% python3 -q
>>> import numpy as np
>>> import numpy.linalg as la
>>> np.set_printoptions(precision=1, suppress=True, linewidth=160, legacy="1.25")
>>> X = np.array([[3, 0, 1, 2, 0, 3, 2],
...     [1, 1, 0, 1, 3, 1, 0],
...     [2, 0, 3, 2, 1, 2, 1],
...     [0, 1, 0, 0, 2, 0, 1],
...     [0, 1, 2, 2, 1, 3, 0]])
>>> blk = np.stack([X, 4 * X, X[::-1]])
>>> np.einsum("bij,cij->bc", blk, blk)
array([[  88,  352,   67],
       [ 352, 1408,  268],
       [  67,  268,   88]])
>>> blk.sum(axis=0)
array([[15,  1,  7, 12,  1, 18, 10],
       [ 5,  6,  0,  5, 17,  5,  1],
       [12,  0, 18, 12,  6, 12,  6],
       [ 1,  6,  0,  1, 13,  1,  5],
       [ 3,  5, 11, 12,  5, 18,  2]])
>>> print(blk.shape)
(3, 5, 7)
>>> r0 = np.array([6, 9, 4])
>>> np.polyval(r0, X[0])
array([85,  4, 19, 46,  4, 85, 46])
>>> np.cross(X[0, :3], X[2, :3])
array([ 0, -7,  0])
>>> np.array([np.convolve(row, r0, "same") for row in X])
array([[27, 18, 21, 22, 26, 39, 30],
       [15, 13, 10, 27, 37, 21,  4],
       [18, 26, 39, 36, 29, 28, 17],
       [ 6,  9,  4, 12, 18, 14,  9],
       [ 6, 21, 34, 32, 35, 31, 12]])
>>> Y = X / np.sqrt((X ** 2).mean(axis=1, keepdims=True))
>>> print(la.norm(Y, axis=1))
[2.6 2.6 2.6 2.6 2.6]
>>> la.matrix_rank(X - X.mean(axis=1, keepdims=True))
5
>>> X.sum(axis=0)
array([6, 3, 6, 7, 7, 9, 4])
>>> np.zeros(5, 7)
Traceback (most recent call last):
  File "<python-input-16>", line 1, in <module>
    np.zeros(5, 7)
    ~~~~~~~~^^^^^^
TypeError: Cannot interpret '7' as a data type
>>> la.matrix_rank(X)
5
>>> la.rank(X)
Traceback (most recent call last):
  File "<python-input-18>", line 1, in <module>
    la.rank(X)
    ^^^^^^^
AttributeError: module 'numpy.linalg' has no attribute 'rank'
>>> X[:, 7]
Traceback (most recent call last):
  File "<python-input-19>", line 1, in <module>
    X[:, 7]
    ~^^^^^^
IndexError: index 7 is out of bounds for axis 1 with size 7
>>> np.round(la.norm(X), 1)
9.4
>>> mat = np.load("dump.npy")
>>> mat.round(1) + 0
array([[ 0.2,  0.2, -1. ,  0.1],
       [ 0.2,  0.9,  0.3,  0. ],
       [-1. ,  0.3, -0.1,  0.1],
       [ 0.1,  0. ,  0.1,  1. ]])
>>> evals, evecs = la.eig(mat)
>>> print(np.sort(la.eigvals(mat @ mat)))
[1. 1. 1. 1.]
>>> evals
array([ 1., -1.,  1.,  1.])
>>> np.sort(la.eigvals(mat.T))
array([-1.,  1.,  1.,  1.])
>>> np.round(mat @ evecs[:, 0] - evals[0] * evecs[:, 0], 1) + 0
array([0., 0., 0., 0.])
>>> np.sort(la.eigvals(la.inv(mat)))
array([-1.,  1.,  1.,  1.])
>>> x = np.array([-3, 0, -1, -2, -2, -1, 3])
>>> a = np.maximum(X @ x, 0)
>>> X.T @ a
array([0, 0, 0, 0, 0, 0, 0])
>>> np.flatnonzero(a > 1e-9)
array([], dtype=int64)
>>> np.maximum(X @ (3 * x), 0)
array([0, 0, 0, 0, 0])
>>> hat = np.triu(np.array([[-2, -1, -2, -2], [2, 2, -1, -1], [-2, -1, 2, -2], [0, 1, 2, -2]]), 1) + np.eye(4)
>>> Y = hat @ mat @ la.inv(hat)
>>> la.matrix_rank(Y)
4
>>> Y
array([[  1.7,   0.5,   2.9,   7.7],
       [  1.1,   1.8,   4.3,  11.5],
       [ -1.1,  -0.8,  -3.3, -11.5],
       [  0.1,   0.1,   0.3,   1.8]])
>>> np.round(hat @ mat - mat @ hat, 1) + 0
array([[ 1.5, -1.2,  0.4, -3.4],
       [ 0.9,  0. ,  1.4,  0.8],
       [-0.1, -0.9, -1.8, -3.9],
       [ 0. ,  0.1,  0.1,  0.3]])
>>> round(float(la.det(Y)), 1)
-1.0
>>> np.round(mat.reshape(2, -1), 1) + 0
array([[ 0.2,  0.2, -1. ,  0.1,  0.2,  0.9,  0.3,  0. ],
       [-1. ,  0.3, -0.1,  0.1,  0.1,  0. ,  0.1,  1. ]])
>>> blk = mat.reshape(4, 2, -1)
>>> print(np.round(np.einsum("ihd,ihd->ih", blk, blk), 1) + 0)
[[0.1 0.9]
 [0.9 0.1]
 [1.  0. ]
 [0.  1. ]]
>>> blk.sum(axis=1)
array([[-0.8,  0.3],
       [ 0.5,  0.9],
       [-1.1,  0.3],
       [ 0.2,  1. ]])
>>> print(blk[:, 0].round(1) + 0)
[[ 0.2  0.2]
 [ 0.2  0.9]
 [-1.   0.3]
 [ 0.1  0. ]]
>>> np.round(blk.transpose(1, 0, 2), 1) + 0
array([[[ 0.2,  0.2],
        [ 0.2,  0.9],
        [-1. ,  0.3],
        [ 0.1,  0. ]],

       [[-1. ,  0.1],
        [ 0.3,  0. ],
        [-0.1,  0.1],
        [ 0.1,  1. ]]])
>>> np.swapaxes(blk, 1, 2)[2]
array([[-1. , -0.1],
       [ 0.3,  0.1]])
